$ ipython --no-banner

In [1]: import numpy as np

In [2]: from numpy import linalg as LA

In [3]: np.set_printoptions(suppress=True, linewidth=200)

In [4]: X = np.loadtxt("case6.csv", delimiter=",")

In [5]: print(X)
[[-1.  2.  0.  2. -2. -1.  1.  2. -2.  1. -1. -2.]
 [-2.  1. -2.  0. -2.  1.  2. -1.  0.  1. -2. -2.]
 [ 2.  0.  0. -2.  2.  0. -2.  2. -2. -2. -1. -2.]
 [-1. -2. -1. -1.  0.  1. -2.  2.  1. -1.  0.  2.]
 [ 2. -2. -2. -2.  2. -1. -1. -1.  1.  0.  1.  2.]
 [ 0.  1. -2. -1. -1.  1. -1.  1.  2. -1.  0. -1.]
 [ 1.  2. -1. -1. -1.  0.  0.  1. -2. -2. -2. -1.]
 [ 2.  1. -1.  0.  1.  0.  0.  1.  1. -1.  1. -1.]
 [ 1. -1. -2.  2. -1.  0.  2. -2.  1.  2.  2. -2.]
 [-2.  2. -2.  0.  2.  2.  1.  1.  0.  0. -2.  2.]
 [ 1.  1.  2.  0.  1. -1.  0.  0.  2. -1. -2.  1.]
 [-2. -2. -1. -1. -2.  2.  2. -1.  0.  0.  0.  2.]]

In [6]: np.count_nonzero(X)
Out[6]: np.int64(118)

In [7]: LA.rank(X)
AttributeError: module 'numpy.linalg' has no attribute 'rank'


In [8]: X.sum(axis=0)
Out[8]: array([  1.,   3., -12.,  -4.,  -1.,   4.,   2.,   5.,   2.,  -4.,  -6.,  -2.])

In [9]: np.unravel_index(np.abs(X).argmax(), X.shape)
Out[9]: (np.int64(0), np.int64(1))

In [10]: X - X[0]
Out[10]: 
array([[ 0.,  0.,  0.,  0.,  0.,  0.,  0.,  0.,  0.,  0.,  0.,  0.],
       [-1., -1., -2., -2.,  0.,  2.,  1., -3.,  2.,  0., -1.,  0.],
       [ 3., -2.,  0., -4.,  4.,  1., -3.,  0.,  0., -3.,  0.,  0.],
       [ 0., -4., -1., -3.,  2.,  2., -3.,  0.,  3., -2.,  1.,  4.],
       [ 3., -4., -2., -4.,  4.,  0., -2., -3.,  3., -1.,  2.,  4.],
       [ 1., -1., -2., -3.,  1.,  2., -2., -1.,  4., -2.,  1.,  1.],
       [ 2.,  0., -1., -3.,  1.,  1., -1., -1.,  0., -3., -1.,  1.],
       [ 3., -1., -1., -2.,  3.,  1., -1., -1.,  3., -2.,  2.,  1.],
       [ 2., -3., -2.,  0.,  1.,  1.,  1., -4.,  3.,  1.,  3.,  0.],
       [-1.,  0., -2., -2.,  4.,  3.,  0., -1.,  2., -1., -1.,  4.],
       [ 2., -1.,  2., -2.,  3.,  0., -1., -2.,  4., -2., -1.,  3.],
       [-1., -4., -1., -3.,  0.,  3.,  1., -3.,  2., -1.,  1.,  4.]])

In [11]: B = LA.inv(X)

In [12]: np.round(LA.inv(B), 3) + 0
Out[12]: 
array([[-1.,  2.,  0.,  2., -2., -1.,  1.,  2., -2.,  1., -1., -2.],
       [-2.,  1., -2.,  0., -2.,  1.,  2., -1.,  0.,  1., -2., -2.],
       [ 2.,  0.,  0., -2.,  2.,  0., -2.,  2., -2., -2., -1., -2.],
       [-1., -2., -1., -1.,  0.,  1., -2.,  2.,  1., -1.,  0.,  2.],
       [ 2., -2., -2., -2.,  2., -1., -1., -1.,  1.,  0.,  1.,  2.],
       [ 0.,  1., -2., -1., -1.,  1., -1.,  1.,  2., -1.,  0., -1.],
       [ 1.,  2., -1., -1., -1.,  0.,  0.,  1., -2., -2., -2., -1.],
       [ 2.,  1., -1.,  0.,  1.,  0.,  0.,  1.,  1., -1.,  1., -1.],
       [ 1., -1., -2.,  2., -1.,  0.,  2., -2.,  1.,  2.,  2., -2.],
       [-2.,  2., -2.,  0.,  2.,  2.,  1.,  1.,  0.,  0., -2.,  2.],
       [ 1.,  1.,  2.,  0.,  1., -1.,  0.,  0.,  2., -1., -2.,  1.],
       [-2., -2., -1., -1., -2.,  2.,  2., -1.,  0.,  0.,  0.,  2.]])

In [13]: np.round(LA.det(X) * LA.det(B), 3)
Out[13]: np.float64(1.0)

In [14]: round(LA.cond(X), 3)
Out[14]: np.float64(50.886)

In [15]: (np.abs(B) > 1e-9).astype(int)
Out[15]: 
array([[1, 1, 1, 1, 1, 1, 1, 1, 1, 1, 1, 1],
       [1, 1, 1, 1, 1, 1, 1, 1, 1, 1, 1, 1],
       [1, 1, 1, 1, 1, 1, 1, 1, 1, 1, 1, 1],
       [1, 1, 1, 1, 1, 1, 1, 1, 1, 1, 1, 1],
       [1, 1, 1, 1, 1, 1, 1, 1, 1, 1, 1, 1],
       [1, 1, 1, 1, 1, 1, 1, 1, 1, 1, 1, 1],
       [1, 1, 1, 1, 1, 1, 1, 1, 1, 1, 1, 1],
       [1, 1, 1, 1, 1, 1, 1, 1, 1, 1, 1, 1],
       [1, 1, 1, 1, 1, 1, 1, 1, 1, 1, 1, 1],
       [1, 1, 1, 1, 1, 1, 1, 1, 1, 1, 1, 1],
       [1, 1, 1, 1, 1, 1, 1, 1, 1, 1, 1, 1],
       [1, 1, 1, 1, 1, 1, 1, 1, 1, 1, 1, 1]])

In [16]: print(np.round(X @ B, 3) + 0)
[[1. 0. 0. 0. 0. 0. 0. 0. 0. 0. 0. 0.]
 [0. 1. 0. 0. 0. 0. 0. 0. 0. 0. 0. 0.]
 [0. 0. 1. 0. 0. 0. 0. 0. 0. 0. 0. 0.]
 [0. 0. 0. 1. 0. 0. 0. 0. 0. 0. 0. 0.]
 [0. 0. 0. 0. 1. 0. 0. 0. 0. 0. 0. 0.]
 [0. 0. 0. 0. 0. 1. 0. 0. 0. 0. 0. 0.]
 [0. 0. 0. 0. 0. 0. 1. 0. 0. 0. 0. 0.]
 [0. 0. 0. 0. 0. 0. 0. 1. 0. 0. 0. 0.]
 [0. 0. 0. 0. 0. 0. 0. 0. 1. 0. 0. 0.]
 [0. 0. 0. 0. 0. 0. 0. 0. 0. 1. 0. 0.]
 [0. 0. 0. 0. 0. 0. 0. 0. 0. 0. 1. 0.]
 [0. 0. 0. 0. 0. 0. 0. 0. 0. 0. 0. 1.]]
